$ ipython --no-banner

In [1]: import numpy as np

In [2]: np.set_printoptions(suppress=True, linewidth=160)

In [3]: m1 = np.load("m.npy")

In [4]: m1
Out[4]: 
array([[ 0,  0,  0],
       [ 9,  0,  0],
       [ 0,  0,  0],
       [ 0,  0,  0],
       [ 9,  0,  0],
       [ 0,  0,  0],
       [14,  0,  1],
       [ 9,  0,  0],
       [ 0,  0,  0],
       [ 0,  0,  0],
       [ 4,  0,  0],
       [ 0,  0,  0],
       [ 0,  0,  0],
       [ 0,  0,  0],
       [ 0,  0,  0],
       [ 4,  0,  0]])

In [5]: A2 = np.array([[9, -8, 9], [6, 8, 5], [-1, 2, -4]])

In [6]: np.einsum("ik,kj->ji", m1, A2)
Out[6]: 
array([[   0,   81,    0,    0,   81,    0,  125,   81,    0,    0,   36,    0,    0,    0,    0,   36],
       [   0,  -72,    0,    0,  -72,    0, -110,  -72,    0,    0,  -32,    0,    0,    0,    0,  -32],
       [   0,   81,    0,    0,   81,    0,  122,   81,    0,    0,   36,    0,    0,    0,    0,   36]])

In [7]: np.linalg.matrix_rank(m1 @ A2)
Out[7]: np.int64(2)

In [8]: np.linalg.matrix_rank(np.vstack([m1, A2.T]))
Out[8]: np.int64(3)

In [9]: print(np.vstack([m1, A2.T]).shape)
(19, 3)

In [10]: X = np.loadtxt("sample2.csv", delimiter=",")

In [11]: X
Out[11]: 
array([[ -5.72,  -5.3 ,  -5.67,  -2.79,  -9.81],
       [ -1.6 ,  -7.62,  -2.99,   0.39, -10.59],
       [ -8.69,  -0.74,  -3.21,  -0.82, -11.68],
       [  2.99,  -0.94,  -5.67,  -6.98,  -3.21],
       [ -5.1 ,  -5.2 ,  -5.58,  -3.01,  -7.4 ],
       [  3.02,   3.54,  -5.77,  -9.  ,  -0.72],
       [ -5.77,   0.24,  -1.58,   0.  , -10.6 ],
       [ -5.37,   3.2 ,  -7.39,  -8.41,  -7.41],
       [ -5.42,  -0.19,  -6.52,  -5.6 , -14.12],
       [ -3.71,   1.22,  -2.01,  -1.4 , -10.21],
       [ -7.11,  -0.19,  -4.79,  -3.81,  -2.76],
       [  1.89,  -3.21,  -2.21,  -1.82,  -0.41],
       [ -6.1 ,   4.9 ,  -8.92, -10.79,  -5.59],
       [ -4.91,  -1.68,  -6.88,  -5.64, -14.22],
       [ -4.41,   1.95,  -4.33,  -4.6 ,  -4.2 ],
       [ -7.69,   0.67,  -4.11,  -2.8 ,  -9.38],
       [ -0.29,   2.31,  -5.61,  -7.22,  -5.87],
       [ -4.83,   3.3 ,  -7.29,  -8.59,  -5.04],
       [ -8.37,  -1.  ,  -4.7 ,  -2.41, -14.28],
       [  3.51,   2.02,  -6.17,  -8.99,  -0.83],
       [ -7.51,   2.25,  -6.99,  -6.97,  -7.81],
       [  2.22,   0.91,  -3.83,  -5.39,  -0.51],
       [ -4.2 ,   4.38,  -6.39,  -8.  ,  -6.82],
       [ -2.42,  -2.39,  -1.99,  -0.77,  -1.19],
       [ -4.29,  -4.32,  -2.81,   0.01, -10.88],
       [ -1.3 ,   4.31,  -5.58,  -7.98,  -1.51],
       [ -6.91,  -2.11,  -6.8 ,  -5.2 ,  -7.88],
       [ -4.9 ,  -5.41,  -3.7 ,  -0.6 ,  -9.08],
       [ -0.42,  -3.73,  -6.01,  -4.97, -10.88]])

In [12]: d = np.linalg.norm(X[:, None] - X[None], axis=-1)

In [13]: np.unravel_index(d.round(6).argmax(), d.shape)
Out[13]: (np.int64(5), np.int64(18))

In [14]: (d + 1e9 * np.eye(29)).round(6).argmin(axis=1)
Out[14]: array([ 4, 24, 18, 21,  0, 19,  9, 22, 13,  6, 14, 23, 17,  8, 10,  2, 22, 22,  2,  5,  7,  3,  7, 11, 27,  5,  4, 24,  0])

In [15]: np.linalg.matrix_rank(d ** 2)
Out[15]: np.int64(7)

In [16]: d[:5, :5].round(2)
Out[16]: 
array([[ 0.  ,  6.35,  6.56, 12.49,  2.5 ],
       [ 6.35,  0.  , 10.02, 13.48,  6.82],
       [ 6.56, 10.02,  0.  , 15.88,  7.84],
       [12.49, 13.48, 15.88,  0.  , 10.81],
       [ 2.5 ,  6.82,  7.84, 10.81,  0.  ]])
